$ python3 -q
>>> import numpy as np
>>> from numpy import linalg as LA
>>> np.set_printoptions(suppress=True, linewidth=120)
>>> def tidy(a):
...     return np.round(a, 3) + 0
... 
>>> F = np.array([[0, 0, 3, 0, 0, 0, 0, 0],
...     [4, 0, 0, 0, 0, 0, 0, 0],
...     [0, 0, 0, 0, 0, 1, 0, 0],
...     [0, 0, 0, 0, 0, 0, 0, 0],
...     [0, 0, 0, 0, 0, 0, 0, 0],
...     [0, 0, 0, 0, 2, 0, 0, 0],
...     [0, 0, 0, 0, 0, 0, 0, 1],
...     [0, 0, 0, 0, 0, 0, 0, 0]])
>>> # column 3 repeats column 1
>>> r = LA.matrix_rank(F)
>>> r
np.int64(5)
>>> N = LA.svd(F)[2][r:].T
>>> [int(LA.matrix_rank(np.delete(F, i, axis=0))) for i in range(8)]
[4, 4, 4, 5, 5, 4, 4, 5]
>>> N @ N.T
array([[0., 0., 0., 0., 0., 0., 0., 0.],
       [0., 1., 0., 0., 0., 0., 0., 0.],
       [0., 0., 0., 0., 0., 0., 0., 0.],
       [0., 0., 0., 1., 0., 0., 0., 0.],
       [0., 0., 0., 0., 0., 0., 0., 0.],
       [0., 0., 0., 0., 0., 0., 0., 0.],
       [0., 0., 0., 0., 0., 0., 1., 0.],
       [0., 0., 0., 0., 0., 0., 0., 0.]])
>>> F @ N
array([[0., 0., 0.],
       [0., 0., 0.],
       [0., 0., 0.],
       [0., 0., 0.],
       [0., 0., 0.],
       [0., 0., 0.],
       [0., 0., 0.],
       [0., 0., 0.]])
>>> (LA.matrix_power((F != 0) + (F.T != 0) + np.eye(8), 8) > 0).astype(int)
array([[1, 1, 1, 0, 1, 1, 0, 0],
       [1, 1, 1, 0, 1, 1, 0, 0],
       [1, 1, 1, 0, 1, 1, 0, 0],
       [0, 0, 0, 1, 0, 0, 0, 0],
       [1, 1, 1, 0, 1, 1, 0, 0],
       [1, 1, 1, 0, 1, 1, 0, 0],
       [0, 0, 0, 0, 0, 0, 1, 1],
       [0, 0, 0, 0, 0, 0, 1, 1]])
>>> F @ F
array([[ 0,  0,  0,  0,  0,  3,  0,  0],
       [ 0,  0, 12,  0,  0,  0,  0,  0],
       [ 0,  0,  0,  0,  2,  0,  0,  0],
       [ 0,  0,  0,  0,  0,  0,  0,  0],
       [ 0,  0,  0,  0,  0,  0,  0,  0],
       [ 0,  0,  0,  0,  0,  0,  0,  0],
       [ 0,  0,  0,  0,  0,  0,  0,  0],
       [ 0,  0,  0,  0,  0,  0,  0,  0]])
>>> (F != 0).astype(int)
array([[0, 0, 1, 0, 0, 0, 0, 0],
       [1, 0, 0, 0, 0, 0, 0, 0],
       [0, 0, 0, 0, 0, 1, 0, 0],
       [0, 0, 0, 0, 0, 0, 0, 0],
       [0, 0, 0, 0, 0, 0, 0, 0],
       [0, 0, 0, 0, 1, 0, 0, 0],
       [0, 0, 0, 0, 0, 0, 0, 1],
       [0, 0, 0, 0, 0, 0, 0, 0]])
